% python3 -q
>>> import numpy as np
>>> np.set_printoptions(precision=1, suppress=True, linewidth=140)
>>> rd = lambda a: np.round(a, 1) + 0
>>> E = np.load("mat.npy")
>>> E
array([[ 2.,  2.,  2.,  1.,  0., -5.,  3.],
       [ 0.,  2.,  2.,  2.,  0.,  4.,  1.],
       [ 2.,  1.,  2.,  1.,  0.,  3.,  3.],
       [ 1.,  0.,  1.,  0.,  0.,  3.,  2.],
       [ 0.,  1.,  2.,  2.,  1., -2.,  2.],
       [ 0.,  0.,  0.,  0.,  0.,  0.,  3.],
       [ 0.,  0.,  0.,  0.,  0.,  0.,  0.]])
>>> left, s, Vh = np.linalg.svd(E)
>>> V = Vh[:(s > 1e-8).sum()]
>>> rng = np.random.default_rng(548)
>>> x0 = E[6] + 4 * E[2] + rng.integers(2) * np.eye(7)[0]
>>> x0
array([ 8.,  4.,  8.,  4.,  0., 12., 12.])
>>> np.linalg.matrix_rank(np.vstack([E, x0]))
np.int64(6)
>>> print(np.allclose(V.T @ V @ x0, x0))
True
>>> rank = np.linalg.matrix_rank(E)
>>> rank
np.int64(6)
>>> N = np.linalg.svd(E)[2][rank:].T
>>> np.linalg.matrix_rank(E.T @ E), np.linalg.matrix_rank(E @ E.T)
(np.int64(6), np.int64(6))
>>> [int(np.linalg.matrix_rank(E[:i])) for i in range(1, len(E) + 1)]
[1, 2, 3, 4, 5, 6, 6]
>>> N.shape
(7, 1)
>>> rd(N @ N.T)
array([[ 0. ,  0.1,  0. ,  0. ,  0.1,  0. ,  0. ],
       [ 0.1,  0.2, -0.1, -0.1,  0.4,  0. ,  0. ],
       [ 0. , -0.1,  0.1,  0.1, -0.2,  0. ,  0. ],
       [ 0. , -0.1,  0.1,  0.1, -0.2,  0. ,  0. ],
       [ 0.1,  0.4, -0.2, -0.2,  0.6,  0. ,  0. ],
       [ 0. ,  0. ,  0. ,  0. ,  0. ,  0. ,  0. ],
       [ 0. ,  0. ,  0. ,  0. ,  0. ,  0. ,  0. ]])
>>> rd(N[:, 0] / N[np.abs(N[:, 0]).round(6).argmax(), 0])
array([ 0.1,  0.6, -0.4, -0.4,  1. ,  0.1,  0. ])
>>> print(np.argsort(-np.linalg.norm(E, axis=0).round(6), kind="stable")[:3])
[5 6 2]
>>> M2 = E + rng.integers(-2, 3, (7, 6)) @ rng.integers(-2, 3, (6, 7))
>>> print(M2)
[[ 5.  0.  3.  6. -1. -3.  4.]
 [-1.  2.  5. 10.  1.  3. -3.]
 [ 3.  0.  0. -5.  2.  3. -4.]
 [-1.  2.  0.  2. -4. -1.  5.]
 [ 1.  1. -1.  1.  2. -2. -9.]
 [ 0.  1. -1.  1. -4. -4.  3.]
 [ 4.  4.  0. -3.  1.  5. -5.]]
>>> np.linalg.matrix_rank(M2 - E, tol=1e-8)
np.int64(6)
>>> rd(np.linalg.svd(M2 - E, compute_uv=False))
array([16.8, 11.1,  9.1,  6. ,  4.2,  1.7,  0. ])
>>> M2 - E
array([[  3.,  -2.,   1.,   5.,  -1.,   2.,   1.],
       [ -1.,   0.,   3.,   8.,   1.,  -1.,  -4.],
       [  1.,  -1.,  -2.,  -6.,   2.,   0.,  -7.],
       [ -2.,   2.,  -1.,   2.,  -4.,  -4.,   3.],
       [  1.,   0.,  -3.,  -1.,   1.,   0., -11.],
       [  0.,   1.,  -1.,   1.,  -4.,  -4.,   0.],
       [  4.,   4.,   0.,  -3.,   1.,   5.,  -5.]])
>>> np.linalg.matrix_rank(M2, rtol=0.1)
np.int64(5)
>>> np.linalg.cond(M2) > 100
np.True_
>>> rd(np.linalg.norm(M2, 2) / np.linalg.norm(M2))
np.float64(0.7)
>>> rd(np.abs(np.linalg.svd(M2)[2][-1]))
array([0.2, 0.5, 0.6, 0.3, 0.4, 0.4, 0.1])
>>> np.argsort(-np.linalg.norm(M2, axis=0).round(6), kind="stable")[:3]
array([6, 3, 5])
>>> mat = np.loadtxt("m.csv", delimiter=",")
>>> mat
array([[ 0.4,  0.7,  1.2, -0.6, -1.9, -0.1, -0.5, -0.3, -1.5,  2. ,  0.8,  0. ],
       [ 0.7, -0.9,  0. , -0.9,  0.6,  1.1,  1. ,  1. , -0.6,  0.4, -0.5,  0.4],
       [ 0.4,  0.5,  0. , -0.2, -0.7, -0.4,  0.5,  1.1,  0.6,  0.7, -0.6,  0.4],
       [-0.5,  0.3,  0.8,  0.6,  1.3, -0.1,  0.3, -0.3, -0.5, -1. , -1. ,  0.8],
       [ 0.6, -0.8, -0.4, -0.9, -1.2,  1.3,  0.4,  0.4,  0.9,  2.1,  0.5, -0.7],
       [ 0.1,  0.8, -0.3, -0.4, -0.5, -0.5, -0.7,  0. , -1.1,  0.3,  0. ,  1.7],
       [-1.3,  0.6,  0.2,  0.7, -0.6,  0.7, -0.1, -3.1, -1.1, -0.9,  0. ,  0.4],
       [-0.2, -0.5,  0.2, -0.2,  0.9, -0.2, -2.4,  0.2, -1.8,  0.3, -0.4,  0.1],
       [ 0.5, -0.1, -0.8, -0.6, -0.6,  0.1, -0.5, -1.8, -0.6, -0.2, -1.8, -0.6],
       [ 2. ,  0. ,  0.4, -1.8, -0.7,  0.8, -0.3,  0.5,  0.8, -0.3,  0.7,  1.2],
       [-0.4, -0.8,  0.2, -0.2, -0.6,  0.3, -1.5, -0.2,  0.5,  0.5,  1.3, -0.4],
       [ 0.3, -0.8,  1.1,  0. , -0.4,  0.5, -0.2, -2.1, -2.1, -1. ,  0.6,  0.1],
       [ 1.9, -0.4, -0.8, -1.6, -0.7,  0.7,  0.9,  0.9,  0.6, -1.7, -0.8, -0.2],
       [ 0.5, -0.5, -1.6, -0.5,  0.2,  0.4, -0.3, -0.8, -0.6, -0.9, -0.5,  0.2],
       [ 0.1,  0.5,  1. , -0.6,  0.9, -0.6, -1.4, -0.7,  0.2, -0.6,  0.8,  0.1],
       [-0.3, -1.6,  1.3,  0.1, -1.1, -1.9,  1.1, -2. , -1.8,  1.2,  1.5,  2.1],
       [ 0.1,  1. , -0.7,  0.3,  0.4, -0.5,  0.3,  1.1, -0.9,  0.2, -1.1,  0.1],
       [ 1.2,  0.3,  0. , -1.2, -2.8, -0.4,  0.4, -0.5,  0.8,  0.6,  0.5, -0.1],
       [ 1. , -0.1, -1.3, -0.6,  1. , -0.7,  1. ,  0.7,  0.2, -1.1,  1.3, -2.2]])
>>> M2 = np.c_[mat[:, :6] @ np.array([[-2, 1, 0, 1, -3, -3],
...     [3, -3, -2, -3, 0, 1],
...     [2, -3, 0, -1, -3, -2],
...     [0, -3, 2, 2, 3, 2],
...     [-2, 1, -2, -3, -2, -1],
...     [0, -1, 0, 0, -3, 3]]), np.array([3, 4, -4, -9, -3, 5, -5, -1, 7, -4, 2, -8, 5, 5, 7, 2, -1, 9, -5])]
>>> rd(M2)
array([[  7.5,  -5.3,   1.2,   1.6,  -2.5,  -2.5,   3. ],
       [ -5.3,   5.6,  -1.2,  -0.2,  -9.3,  -2.1,   4. ],
       [  2.1,  -0.8,   0. ,   0.6,   0.8,  -1.6,  -4. ],
       [  0.9,  -4.2,  -2. ,  -4.9,  -1.4,  -0.2,  -9. ],
       [ -2. ,   4.4,   2.2,   5.2,  -4.8,   1.5,  -3. ],
       [  2.6,  -0.2,  -1.4,  -1.3,   1.9,  -0.7,   5. ],
       [  6. ,  -7.1,   1.4,  -0.1,   4.5,   8.2,  -5. ],
       [ -2.5,   2.4,  -1.2,  -2. ,  -1.8,  -2.2,  -1. ],
       [ -1.7,   4.3,   0.2,   2.2,   0. ,  -0.3,   7. ],
       [ -1.8,   4.7,  -2.2,   0.1, -13.6,  -7.3,  -4. ],
       [  0. ,   1.1,   2.4,   3.2,   0.3,   1.1,   2. ],
       [  0. ,  -1.5,   2.4,   2.8,  -4.9,  -2. ,  -8. ],
       [ -5.2,   8.9,  -1. ,   2.8,  -8.8,  -4.9,   5. ],
       [ -6.1,   8.1,  -0.4,   2. ,   0.2,   1.2,   5. ],
       [  1.5,  -1.1,  -4. ,  -6.3,  -5.1,  -5.7,   7. ],
       [  0.6,   1.1,   5.6,   6.7,   5.2,  -7.7,   2. ],
       [  0.6,  -0.8,  -2.2,  -2.8,   3.4,   0.8,  -1. ],
       [  4.1,   1.5,   2.6,   6.3,  -0.4,  -4.1,   9. ],
       [ -6.9,   8.7,  -3. ,  -1.6,  -0.8,  -4.8,  -5. ]])
>>> rd(np.linalg.norm(np.linalg.qr(mat)[0].T @ M2, axis=0) ** 2 / ((M2 ** 2).sum(axis=0) + 1e-12))
array([1. , 1. , 1. , 1. , 1. , 1. , 0.6])
>>> rd(np.linalg.norm(M2 - mat @ np.linalg.lstsq(mat, M2)[0], axis=0))
array([ 0. ,  0. ,  0. ,  0. ,  0. ,  0. , 14.4])
>>> x0 = np.array([0, 2, 0, 3, 0, 2, 0, 1, 2, 0, 3, 1])
>>> rhs = mat @ x0
>>> rd(np.linalg.solve(mat.T @ mat, mat.T @ rhs))
array([0., 2., 0., 3., 0., 2., 0., 1., 2., 0., 3., 1.])
>>> rd(np.linalg.lstsq(mat, rhs)[0])
array([0., 2., 0., 3., 0., 2., 0., 1., 2., 0., 3., 1.])
>>> rhs = rhs + 0.3 * rng.normal(size=19)
>>> rd(rhs)
array([ -2. ,  -3.8,   0.6,  -1.6,   1.2,  -1.1,   0.3,  -6.3, -10.9,   1.4,   2.5,  -4.9,  -4.6,  -4.9,   0.6,  -5.7,  -2.3,  -1.3,  -0.7])
>>> beta, *_ = np.linalg.lstsq(mat, rhs)
>>> print(rd(np.linalg.norm(rhs - mat @ beta)))
0.7
>>> print(rd(mat.T @ (rhs - mat @ beta)))
[0. 0. 0. 0. 0. 0. 0. 0. 0. 0. 0. 0.]
>>> x0 = np.array([3, 0, 4, 2, -3, -4, 1, 1, -4, -1, -2, -3])
>>> h1 = np.maximum(mat @ x0, 0)
>>> np.flatnonzero(h1 > 1e-9)
array([ 0,  2,  3,  5,  7,  8, 11, 12, 15, 16, 17, 18])
>>> rd(np.maximum(mat @ (3 * x0), 0))
array([37.5,  0. ,  9. ,  6. ,  0. ,  0.3,  0. ,  9.3, 12.6,  0. ,  0. , 30.3,  5.7,  0. ,  0. , 33.6, 16.8, 19.8,  7.2])
>>> rd(np.maximum(mat @ x0, 0) - np.maximum(-mat @ x0, 0))
array([12.5, -2.1,  3. ,  2. , -7. ,  0.1, -1.8,  3.1,  4.2, -4.8, -5.8, 10.1,  1.9, -5.5, -1.4, 11.2,  5.6,  6.6,  2.4])
>>> q, _ = np.linalg.qr(np.array([[-1.1, -2.3, -0.2, 0.5, -0.3, 0.7, -0.8, 1.7, -1.6],
...     [-1.5, -0.8, -0.8, -0.7, -0.4, -1.0, 1.3, -0.6, -0.2],
...     [-1.2, 0.6, -1.7, 0.0, -2.0, -0.2, -0.8, 0.4, -0.9],
...     [-0.7, -2.4, -0.5, 1.9, 0.6, -0.9, 0.5, 0.6, 0.6],
...     [0.7, 0.3, 0.2, 0.9, -0.3, -1.5, 0.8, -0.5, -0.7],
...     [-1.3, 0.5, 0.4, -1.8, -1.0, -0.1, -3.0, 1.2, 0.4],
...     [0.8, -0.1, -0.3, 0.9, 1.7, 0.7, -0.2, 0.0, -0.1],
...     [-0.9, -0.2, -1.3, -1.1, 0.3, -0.7, -1.2, 0.0, 1.0],
...     [-0.8, -0.6, 0.2, 0.3, 1.1, -0.1, 0.0, -0.4, 2.5],
...     [-0.2, -1.5, -0.3, -1.4, -1.0, 2.3, -2.8, 0.9, -0.6]]))
>>> W0 = q @ q.T
>>> rd(W0)
array([[ 0.8,  0.1,  0. ,  0.2, -0.1,  0.1,  0.1, -0.2, -0.2,  0. ],
       [ 0.1,  0.9,  0. , -0.1,  0.1, -0.1, -0.1,  0.1,  0.1,  0. ],
       [ 0. ,  0. ,  1. ,  0. ,  0. ,  0. ,  0. ,  0. ,  0. ,  0. ],
       [ 0.2, -0.1,  0. ,  0.8,  0.1, -0.1, -0.1,  0.1,  0.2,  0. ],
       [-0.1,  0.1,  0. ,  0.1,  0.9,  0.1,  0.1, -0.1, -0.1,  0. ],
       [ 0.1, -0.1,  0. , -0.1,  0.1,  0.9, -0.1,  0.1,  0.1,  0. ],
       [ 0.1, -0.1,  0. , -0.1,  0.1, -0.1,  0.9,  0.1,  0.1,  0. ],
       [-0.2,  0.1,  0. ,  0.1, -0.1,  0.1,  0.1,  0.9, -0.1,  0. ],
       [-0.2,  0.1,  0. ,  0.2, -0.1,  0.1,  0.1, -0.1,  0.9,  0. ],
       [ 0. ,  0. ,  0. ,  0. ,  0. ,  0. ,  0. ,  0. ,  0. ,  1. ]])
>>> f = np.array([-2, 0, -1])
>>> print(rd(np.array([np.convolve(row, f, "same") for row in W0])))
[[-0.3 -0.8 -0.6  0.3 -0.5 -0.1  0.2  0.2  0.1  0.2]
 [-1.8 -0.1 -0.7 -0.2  0.3  0.1 -0.1 -0.1 -0.1 -0.1]
 [ 0.  -2.   0.  -1.   0.   0.   0.   0.   0.   0. ]
 [ 0.3 -0.2 -1.5 -0.3 -0.5  0.1 -0.2 -0.2 -0.1 -0.2]
 [-0.2  0.2 -0.3 -1.8 -0.3 -1.1  0.1  0.1  0.1  0.1]
 [ 0.2 -0.2  0.4 -0.2 -1.7  0.1 -1.1 -0.1 -0.1 -0.1]
 [ 0.1 -0.1  0.3 -0.2  0.3 -1.9 -0.1 -1.1 -0.1 -0.1]
 [-0.2  0.2 -0.4  0.2 -0.3 -0.1 -1.9  0.2 -0.9  0.1]
 [-0.2  0.2 -0.4  0.2 -0.4 -0.1  0.1 -1.8  0.1 -0.9]
 [ 0.   0.   0.1  0.   0.1  0.   0.   0.  -2.   0. ]]
>>> rd(np.convolve(W0[5], f))
array([-0.3,  0.2, -0.2,  0.4, -0.2, -1.7,  0.1, -1.1, -0.1, -0.1, -0.1,  0. ])
>>> print(rd(np.polyval(f, W0[5])))
[-1.  -1.  -1.  -1.  -1.  -2.7 -1.  -1.  -1.  -1. ]
>>> rd(np.cross(W0[5, :3], W0[4, :3]))
array([0., 0., 0.])
>>> C2 = W0.T @ W0
>>> print((W0 @ W0.T).shape)
(10, 10)
>>> np.linalg.norm(W0, axis=1).argmax()
np.int64(2)
>>> rd(W0[8] @ W0[6])
np.float64(0.1)
>>> rd(np.linalg.norm(W0) ** 2 / np.linalg.norm(W0, 2) ** 2)
np.float64(9.0)
>>> rd(np.linalg.norm(W0, "nuc"))
np.float64(9.0)
